$ python -q
>>> import numpy as np
>>> import numpy.linalg as la
>>> np.set_printoptions(suppress=True, linewidth=140)
>>> K = np.load("a.npy")
>>> K.round(1)
array([[ 0.8, -0.8,  0.5, -1. ],
       [-0.8,  2.7,  0.2, -0.4],
       [ 0.5,  0.2,  2.9,  0.2],
       [-1. , -0.4,  0.2,  2.6]])
>>> np.round(la.eigvals(K), 1) + 0
array([0., 3., 3., 3.])
>>> round(float(la.det(K.T)), 1)
-0.0
>>> round(float(np.einsum("ij,ji->", K, K)), 1)
27.0
>>> round(la.det(K[::-1]), 1)
np.float64(0.0)
>>> A2 = np.array([[1, 1, 1], [0, 0, 2]])
>>> Z = np.kron(A2, K)
>>> Z.round(1)
array([[ 0.8, -0.8,  0.5, -1. ,  0.8, -0.8,  0.5, -1. ,  0.8, -0.8,  0.5, -1. ],
       [-0.8,  2.7,  0.2, -0.4, -0.8,  2.7,  0.2, -0.4, -0.8,  2.7,  0.2, -0.4],
       [ 0.5,  0.2,  2.9,  0.2,  0.5,  0.2,  2.9,  0.2,  0.5,  0.2,  2.9,  0.2],
       [-1. , -0.4,  0.2,  2.6, -1. , -0.4,  0.2,  2.6, -1. , -0.4,  0.2,  2.6],
       [ 0. , -0. ,  0. , -0. ,  0. , -0. ,  0. , -0. ,  1.7, -1.6,  0.9, -1.9],
       [-0. ,  0. ,  0. , -0. , -0. ,  0. ,  0. , -0. , -1.6,  5.4,  0.3, -0.7],
       [ 0. ,  0. ,  0. ,  0. ,  0. ,  0. ,  0. ,  0. ,  0.9,  0.3,  5.8,  0.4],
       [-0. , -0. ,  0. ,  0. , -0. , -0. ,  0. ,  0. , -1.9, -0.7,  0.4,  5.1]])
>>> la.matrix_rank(Z)
np.int64(6)
>>> Z.shape
(8, 12)
>>> Uu, sigma, Vh = la.svd(Z)
>>> sigma.round(1) + 0
array([7.1, 7.1, 7.1, 3.6, 3.6, 3.6, 0. , 0. ])
>>> A2 = Uu[:, :6] @ np.diag(sigma[:6]) @ Vh[:6]
>>> A2.round(1) + 0
array([[ 0.8, -0.8,  0.5, -1. ,  0.8, -0.8,  0.5, -1. ,  0.8, -0.8,  0.5, -1. ],
       [-0.8,  2.7,  0.2, -0.4, -0.8,  2.7,  0.2, -0.4, -0.8,  2.7,  0.2, -0.4],
       [ 0.5,  0.2,  2.9,  0.2,  0.5,  0.2,  2.9,  0.2,  0.5,  0.2,  2.9,  0.2],
       [-1. , -0.4,  0.2,  2.6, -1. , -0.4,  0.2,  2.6, -1. , -0.4,  0.2,  2.6],
       [ 0. ,  0. ,  0. ,  0. ,  0. ,  0. ,  0. ,  0. ,  1.7, -1.6,  0.9, -1.9],
       [ 0. ,  0. ,  0. ,  0. ,  0. ,  0. ,  0. ,  0. , -1.6,  5.4,  0.3, -0.7],
       [ 0. ,  0. ,  0. ,  0. ,  0. ,  0. ,  0. ,  0. ,  0.9,  0.3,  5.8,  0.4],
       [ 0. ,  0. ,  0. ,  0. ,  0. ,  0. ,  0. ,  0. , -1.9, -0.7,  0.4,  5.1]])
>>> la.matrix_rank(Z, rtol=0.05)
np.int64(6)
>>> np.round(np.abs(Z - A2).max(), 1)
np.float64(0.0)
>>> rank = la.matrix_rank(K)
>>> rank
np.int64(3)
>>> null = la.svd(K)[2][rank:].T
>>> null.shape
(4, 1)
>>> la.matrix_rank(K.T @ K), la.matrix_rank(K @ K.T)
(np.int64(3), np.int64(3))
>>> [int(la.matrix_rank(np.delete(K, i, axis=0))) for i in range(4)]
[3, 3, 3, 3]
>>> [int(la.matrix_rank(K[:i])) for i in range(1, len(K) + 1)]
[1, 2, 3, 3]
>>> np.allclose(K @ null, 0)
True
>>> np.round(K @ null, 1) + 0
array([[0.],
       [0.],
       [0.],
       [0.]])
>>> A = np.loadtxt("case1.csv", delimiter=",")
>>> A.round(1)
array([[ -0.4,  -1. ,  -7. ,  -2.6,  -5.9,   3.9,   4.8],
       [ -4.1,  -0.5, -14.8,  -5.4,  -6. ,   1.5,   9.2],
       [  0.8,   5.9,  11.7,   6.9,  -8.6,   9.2,  -0.9],
       [  0.3,   0.2,   5.6,   2.2, -12.9,  13.5,   2.1],
       [  3.2,   2.9,  -4.6,   0.4,   4.3,  -6.1,   0.2],
       [ -1.6,  -2.1,  -6.1,  -2.9, -10.5,   8.7,   6.1],
       [  1.8,   7.6,  12.5,   8. ,  -5. ,   5.5,  -2.3],
       [  0.2,  -0.7,  -8.1,  -2.8,  -3.7,   1.5,   4.4],
       [  4.4,   3.5,   7.8,   4.8,  -2.3,   3.4,  -2.8],
       [ -2.2,  15.7,   8.4,   9.8,   2.2,  -5.4,  -0.3],
       [  3.5,   2.3,   3. ,   2.7,  -1.9,   2. ,  -1.1],
       [  1.7,   0.9,   5.8,   2.8,  -9.3,  10.1,   0.5],
       [ -5.9,   3.3,  -1.6,   0.5, -14.3,  11.4,   7.9],
       [  9.3,  -8.7,  -4.2,  -4. ,  -1.1,   3.5,  -2.2],
       [ -0.7,   1.1,  -3.5,  -0.5,  -6.2,   4.3,   4. ],
       [  4.6,  -2.4,   9.1,   2.7, -11.2,  14.1,  -1.6],
       [ -3.1,   9.8,   7.1,   6.6,  -6.9,   4.8,   2.3],
       [  2.9,  -4.2, -14. ,  -6. ,   1.1,  -3.2,   3.8],
       [ -0.4,   1.5,  -5.3,  -0.9,  -3.8,   1.5,   4. ],
       [ -2.4,   5.4,   1.8,   2.9,  -7.6,   5.5,   3.7],
       [  2.7,  -7.7, -16. ,  -8.2,  -2.7,   1.1,   5.2],
       [  2.8,   1.6,  -9.6,  -2. ,   5.6,  -8.2,   1.7],
       [  3. ,   5.4,   3.8,   4.2,   0.9,  -1.5,  -1.5],
       [  4.2,  -2.4,   3.6,   0.8,  -7.8,   9.3,  -0.4],
       [  6.3,  -3.3,  -2.1,  -1.2,  -0.6,   1.5,  -1.3],
       [  0.9,   4.1,  -5.1,   0.5,   2.2,  -4.8,   2. ],
       [  5.4,   7.4,   9.8,   7.4,   3.4,  -2.7,  -5.1]])
>>> # rows and columns are dependent
>>> cov = np.cov(A, rowvar=False)
>>> np.round(np.median(A, axis=0), 1)
array([ 1.7,  1.5, -1.6,  0.5, -3.8,  3.4,  1.7])
>>> np.round(np.corrcoef(A.T), 1) + 0
array([[ 1. , -0.4,  0.1, -0.1,  0.5, -0.2, -0.7],
       [-0.4,  1. ,  0.6,  0.9,  0.1, -0.2, -0.3],
       [ 0.1,  0.6,  1. ,  0.9, -0.2,  0.4, -0.7],
       [-0.1,  0.9,  0.9,  1. ,  0. ,  0.1, -0.6],
       [ 0.5,  0.1, -0.2,  0. ,  1. , -1. , -0.4],
       [-0.2, -0.2,  0.4,  0.1, -1. ,  1. ,  0.1],
       [-0.7, -0.3, -0.7, -0.6, -0.4,  0.1,  1. ]])
>>> np.round(A.std(axis=0), 1)
array([3.3, 5.1, 8.1, 4.4, 5.3, 5.9, 3.4])
>>> np.argsort(-A.std(axis=0).round(6), kind="stable")
array([2, 5, 4, 1, 3, 6, 0])
>>> Uu, sigma, Vh = la.svd(A)
>>> sigma.round(1) + 0
array([55. , 46.9, 27.6, 16. ,  0. ,  0. ,  0. ])
>>> A2 = Uu[:, :4] @ np.diag(sigma[:4]) @ Vh[:4]
>>> round(float(la.norm(A - A2, 2)), 1), round(float(sigma[4]), 1)
(0.0, 0.0)
